>>> import numpy as np
>>> np.set_printoptions(precision=2, suppress=True, linewidth=120)
>>> arr = np.loadtxt("dump.csv", delimiter=",")
>>> arr
array([[0.33, 0.33, 0.33],
       [0.  , 0.5 , 0.5 ],
       [0.  , 0.  , 1.  ]])
>>> print(round(np.abs(np.linalg.eigvals(arr)).max(), 2))
1.0
>>> np.allclose(arr, arr.T)
False
>>> np.sort(np.abs(np.linalg.eigvals(arr)))
array([0.33, 0.5 , 1.  ])
>>> arr @ arr
array([[0.11, 0.28, 0.61],
       [0.  , 0.25, 0.75],
       [0.  , 0.  , 1.  ]])
>>> print(np.linalg.matrix_power(arr, 2))
[[0.11 0.28 0.61]
 [0.   0.25 0.75]
 [0.   0.   1.  ]]
>>> (arr - arr.T) / 2
array([[ 0.  ,  0.17,  0.17],
       [-0.17,  0.  ,  0.25],
       [-0.17, -0.25,  0.  ]])
>>> round(float(np.trace(arr)), 2)
1.83
>>> rng = np.random.default_rng(842766)
>>> idx = rng.permutation(3)
>>> idx
array([0, 2, 1])
>>> other = arr[idx][:, idx]
>>> np.allclose(other, arr)
False
>>> other
array([[0.33, 0.33, 0.33],
       [0.  , 1.  , 0.  ],
       [0.  , 0.5 , 0.5 ]])
>>> round(np.trace(other), 2)
np.float64(1.83)
>>> E = np.load("arr.npy")
>>> E
array([[-2,  1,  0, -1],
       [ 2,  5,  4,  3],
       [ 3,  6,  5,  4],
       [ 0,  3,  2,  1]])
>>> left, sig, Vt = np.linalg.svd(E, full_matrices=False)
>>> np.abs(Vt[0])
array([0.28, 0.67, 0.54, 0.41])
>>> np.cumsum(sig ** 2) / np.sum(sig ** 2)
array([0.95, 1.  , 1.  , 1.  ])
>>> O, _ = np.linalg.qr(np.array([[0.3, 1.3, -0.5, -1.3],
...     [1.4, -0.1, -0.2, -0.2],
...     [-0.3, 0.3, 1.0, -0.2],
...     [-0.3, 2.4, -0.1, -0.4]]))
>>> V, _ = np.linalg.qr(np.array([[1.3, -0.3, 0.8, -0.1],
...     [1.1, -0.1, -1.7, -1.1],
...     [0.5, 0.1, -1.7, -0.1],
...     [-0.1, -0.5, 1.0, 0.6]]))
>>> sig = 5 * 0.2 ** np.arange(4)
>>> M = O[:, :4] * sig @ V[:4]
>>> M
array([[ 0.41, -0.33, -0.88,  0.47],
       [ 3.39, -1.12, -2.84,  1.08],
       [-0.73,  0.28,  0.66, -0.02],
       [-1.26,  0.2 ,  0.16,  0.29]])
>>> f = np.array([2, -3, -1, -5])
>>> other = M + np.outer(f, np.eye(4)[2])
>>> other
array([[ 0.41, -0.33,  1.12,  0.47],
       [ 3.39, -1.12, -5.84,  1.08],
       [-0.73,  0.28, -0.34, -0.02],
       [-1.26,  0.2 , -4.84,  0.29]])
>>> C = np.array([[3, -1, -2], [-1, 3, 0], [-2, -2, 1]])
>>> F = np.repeat(C, 17 // 3, axis=0)
>>> F = F + 0.1 * rng.normal(size=F.shape)
>>> F
array([[ 2.88, -0.92, -2.03],
       [ 2.94, -0.95, -1.88],
       [ 3.07, -1.03, -1.92],
       [ 2.86, -0.8 , -1.96],
       [ 3.11, -1.03, -1.98],
       [-1.01,  3.09, -0.06],
       [-0.88,  2.89,  0.08],
       [-1.11,  2.98,  0.1 ],
       [-0.9 ,  2.93,  0.22],
       [-0.97,  3.11,  0.07],
       [-2.08, -1.85,  1.17],
       [-1.9 , -1.95,  1.22],
       [-2.16, -1.98,  0.92],
       [-1.95, -2.13,  1.19],
       [-2.02, -1.99,  1.04]])
>>> Xc = (F - F.mean(axis=0)) / F.std(axis=0)
>>> print(Xc.std(axis=0))
[1. 1. 1.]
>>> b = np.linalg.lstsq(np.delete(Xc, 2, axis=1), Xc[:, 2])[0]
>>> b
array([-1.  , -0.14])
>>> Xc = F - F.mean(axis=0)
>>> V = np.linalg.svd(Xc)[2][:2]
>>> other = Xc - Xc @ V.T @ V
>>> print(round(np.linalg.norm(other) / np.linalg.norm(Xc), 2))
0.03
>>> (Xc @ V.T).std(axis=0)
array([2.52, 2.12])
>>> dist = np.linalg.norm(F[:, None] - F[None], axis=-1)
>>> np.unravel_index(dist.round(6).argmax(), dist.shape)
(np.int64(4), np.int64(7))
>>> dist.mean(axis=1).argmax()
np.int64(4)
>>> print((dist + 1e9 * np.eye(15)).round(6).argmin(axis=1))
[ 3  2  4  0  2  9  8  9  6  5 14 13 14 11 12]
>>> dist[:5, :5]
array([[0.  , 0.17, 0.25, 0.14, 0.26],
       [0.17, 0.  , 0.16, 0.18, 0.22],
       [0.25, 0.16, 0.  , 0.31, 0.08],
       [0.14, 0.18, 0.31, 0.  , 0.34],
       [0.26, 0.22, 0.08, 0.34, 0.  ]])
>>> dist.shape
(15, 15)
>>> C2 = np.cov(F, rowvar=False)
>>> print(F.std(axis=0))
[2.15 2.15 1.28]
>>> np.round(np.polyfit(F[:, 1], F[:, 0], 1), 2) + 0
array([-0.13,  0.  ])
>>> np.argwhere(np.triu(np.abs(np.corrcoef(F.T)) > 0.8, 1))
array([[0, 2]])
>>> C2.shape
(3, 3)
>>> np.median(F, axis=0)
array([-0.97, -0.95,  0.08])
>>> data = np.load("m.npy")
>>> data
array([[ 2.,  0.,  0.,  0.],
       [ 0.,  0.,  0., -2.],
       [ 0., -3.,  1., -1.],
       [ 0.,  2.,  0.,  3.]])
>>> left, sig, Vt = np.linalg.svd(E)
>>> V = Vt[:(sig > 1e-8).sum()]
>>> x = E[0] + -1 * E[3] + rng.integers(2) * np.eye(4)[0]
>>> x
array([-2., -2., -2., -2.])
>>> np.diag(V.T @ V)
array([0.7, 0.7, 0.3, 0.3])
>>> np.linalg.matrix_rank(np.vstack([E, x]))
np.int64(2)
>>> np.round(np.linalg.norm(x - V.T @ V @ x), 2)
np.float64(0.0)
>>> np.allclose(V.T @ V @ x, x)
True
>>> data @ data
array([[ 4.,  0.,  0.,  0.],
       [ 0., -4.,  0., -6.],
       [ 0., -5.,  1.,  2.],
       [ 0.,  6.,  0.,  5.]])
>>> print((np.linalg.matrix_power((data != 0) + (data.T != 0) + np.eye(4), 4) > 0).astype(int))
[[1 0 0 0]
 [0 1 1 1]
 [0 1 1 1]
 [0 1 1 1]]
>>> f = np.array([1, 0, -1])
>>> np.convolve(data[0], f)
array([ 2.,  0., -2.,  0.,  0.,  0.])
>>> print(np.polyval(f, data[0]))
[ 3. -1. -1. -1.]
>>> K = np.load("test7.npy")
>>> print(K)
[[ 1.    0.    0.  ]
 [ 0.   -2.97 -0.33]
 [ 0.   -0.33  0.97]]
>>> O, V = np.linalg.qr(F[:, :2])[0], np.linalg.qr(F[:, 2:])[0]
>>> sig = np.linalg.svd(O.T @ V, compute_uv=False)
>>> print(np.degrees(np.arccos(sig.clip(0, 1))))
[12.63]
>>> (sig > 0.9).sum()
np.int64(1)
>>> evals, V = np.linalg.eigh(K)
>>> x = np.array([-2, -1, 2])
>>> V * np.maximum(evals, 0) @ V.T
array([[ 1.  ,  0.  ,  0.  ],
       [ 0.  ,  0.01, -0.08],
       [ 0.  , -0.08,  0.99]])
>>> round(x @ K @ x, 2)
np.float64(6.23)
>>> O, V = np.linalg.qr(K[:, :1])[0], np.linalg.qr(K[:, 1:])[0]
>>> sig = np.linalg.svd(O.T @ V, compute_uv=False)
>>> np.degrees(np.arccos(sig.clip(0, 1)))
array([90.])
>>> (sig > 0.9).sum()
np.int64(0)
>>> x = np.array([1, 1, 2])
>>> np.sign((K @ x).round(6))
array([ 1., -1.,  1.])
>>> (K * x).sum(axis=1)
array([ 1.  , -3.63,  1.61])
>>> np.einsum("ij,j->i", K, x)
array([ 1.  , -3.63,  1.61])
>>> X = np.load("block16.npy")
>>> X
array([[1, 0, 6],
       [1, 0, 4],
       [1, 0, 4],
       [1, 0, 2],
       [1, 1, 1],
       [1, 0, 6],
       [1, 3, 0],
       [1, 3, 0],
       [1, 0, 4],
       [1, 0, 4],
       [1, 1, 1],
       [1, 0, 5],
       [1, 0, 4],
       [1, 0, 5],
       [1, 0, 2],
       [1, 1, 1],
       [1, 1, 1],
       [1, 0, 6],
       [1, 0, 6],
       [1, 0, 2],
       [1, 0, 4],
       [1, 0, 5],
       [1, 0, 3],
       [1, 0, 5],
       [1, 1, 1],
       [1, 3, 0]])
>>> hat = X @ np.linalg.solve(X.T @ X, X.T)
>>> np.trace(hat)
np.float64(3.0)
>>> print(np.allclose(hat @ hat, hat))
True
>>> np.round(np.linalg.eigvalsh(hat), 2) + 0
array([0., 0., 0., 0., 0., 0., 0., 0., 0., 0., 0., 0., 0., 0., 0., 0., 0., 0., 0., 0., 0., 0., 0., 1., 1., 1.])
>>> x = np.array([5, 4, 9])
>>> y = X @ x
>>> y
array([59, 41, 41, 23, 18, 59, 17, 17, 41, 41, 18, 50, 41, 50, 23, 18, 18, 59, 59, 23, 41, 50, 32, 50, 18, 17])
>>> y = y + 0.3 * rng.normal(size=26)
>>> y
array([58.94, 40.85, 41.21, 23.02, 18.06, 59.44, 16.76, 17.18, 40.85, 41.19, 17.79, 50.15, 40.84, 49.88, 22.87, 17.41,
       18.14, 58.78, 58.88, 23.37, 40.77, 49.63, 32.14, 49.96, 18.15, 16.96])
>>> b, *_ = np.linalg.lstsq(X, y)
>>> b.round()
array([5., 4., 9.])
>>> x = np.array([-2, 0, 3])
>>> (X * x).sum(axis=1)
array([16, 10, 10,  4,  1, 16, -2, -2, 10, 10,  1, 13, 10, 13,  4,  1,  1, 16, 16,  4, 10, 13,  7, 13,  1, -2])
>>> X @ x
array([16, 10, 10,  4,  1, 16, -2, -2, 10, 10,  1, 13, 10, 13,  4,  1,  1, 16, 16,  4, 10, 13,  7, 13,  1, -2])
>>> other = np.c_[X[:, :1] @ np.array([[-3]]), np.array([1, 2, 0, -1, 1, -2, -1, 0, -2, 0, 0, 0, 0, -2, 2, 2, -1, 1, 2, 1, 1, 1, 1, -2, 2, 0])]
>>> other
array([[-3,  1],
       [-3,  2],
       [-3,  0],
       [-3, -1],
       [-3,  1],
       [-3, -2],
       [-3, -1],
       [-3,  0],
       [-3, -2],
       [-3,  0],
       [-3,  0],
       [-3,  0],
       [-3,  0],
       [-3, -2],
       [-3,  2],
       [-3,  2],
       [-3, -1],
       [-3,  1],
       [-3,  2],
       [-3,  1],
       [-3,  1],
       [-3,  1],
       [-3,  1],
       [-3, -2],
       [-3,  2],
       [-3,  0]])
>>> np.linalg.matrix_rank(np.c_[X, other])
np.int64(4)
>>> np.round(np.linalg.lstsq(X, other[:, 0])[0], 2) + 0
array([-3.,  0.,  0.])
>>> mat = np.loadtxt("a.csv", delimiter=",")
>>> mat
array([[-1.,  0.,  1.,  2.],
       [ 3.,  4.,  5.,  6.],
       [ 7.,  8.,  9., 10.]])
>>> other = np.array([[-2, -2, -1], [1, 1, -1]])
>>> C = np.kron(other, mat)
>>> C.shape
(6, 12)
>>> np.linalg.matrix_rank(C)
np.int64(4)
